In [1]: import numpy as np

In [2]: from numpy import linalg as LA

In [3]: np.set_printoptions(precision=3, suppress=True, linewidth=100, sign=" ")

In [4]: feats = np.loadtxt("run15.csv", delimiter=",")

In [5]: print(feats)
[[ -8.147   3.886 -14.996]
 [ -7.741   3.002 -13.559]
 [ -7.555   2.636 -12.945]
 [ -6.963   1.616 -11.16 ]
 [ -6.597   1.086 -10.17 ]
 [ -5.529  -0.094  -7.696]
 [ -3.981  -1.006  -4.971]
 [ -2.893  -1.184  -3.51 ]
 [ -1.788  -1.021  -2.291]
 [ -0.499  -0.401  -0.94 ]
 [  0.04    0.062   0.84 ]
 [ -0.699  -0.709   3.035]
 [ -3.126  -3.794   7.505]
 [ -5.472  -7.105  11.49 ]
 [ -6.495  -8.612  13.213]
 [ -6.577  -8.733  13.35 ]
 [-11.105 -15.742  21.018]
 [-13.25  -19.204  24.69 ]
 [-18.899 -28.651  34.517]]

In [6]: cov = np.cov(feats, rowvar=False)

In [7]: cov
Out[7]: 
array([[  21.747,   29.656,  -35.302],
       [  29.656,   73.372, -115.365],
       [ -35.302, -115.365,  199.009]])

In [8]: feats.std(axis=0)
Out[8]: array([  4.539,   8.337,  13.731])

In [9]: np.corrcoef(feats.T)
Out[9]: 
array([[ 1.   ,  0.742, -0.537],
       [ 0.742,  1.   , -0.955],
       [-0.537, -0.955,  1.   ]])

In [10]: LA.eigvalsh(cov)[::-1]
Out[10]: array([ 275.707,   17.767,    0.654])

In [11]: np.polyfit(feats[:, 1], feats[:, 0], 1)
Out[11]: array([ 0.404, -4.386])

In [12]: C = feats[[3, 0]].astype(float)

In [13]: for _ in range(3):
    ...:     idx = LA.norm(feats[:, None] - C, axis=-1).argmin(axis=1)
    ...:     C = np.array([feats[idx == j].mean(axis=0) for j in range(2)])
    ...: 

In [14]: print(idx)
[ 1  1  1  1  1  1  1  1  1  1  0  0  0  0  0  0  0  0  0]

In [15]: C
Out[15]: 
array([[ -7.287, -10.276,  14.406],
       [ -5.169,   0.852,  -8.224]])

In [16]: np.abs(C[1] - C[0]).argmax()
Out[16]: np.int64(2)

In [17]: D = LA.norm(feats[:, None] - feats[None], axis=-1)

In [18]: print(np.unravel_index(D.round(6).argmax(), D.shape))
(np.int64(0), np.int64(18))

In [19]: (D + 1e9 * np.eye(19)).round(6).argmin(axis=1)
Out[19]: 
array([  1,   2,   1,   4,   3,   4,   7,   8,   7,  10,   9,  10,  13,  14,  15,  14,  17,  16,
        17])

In [20]: D.mean(axis=1).argmax()
Out[20]: np.int64(18)

In [21]: D.shape
Out[21]: (19, 19)
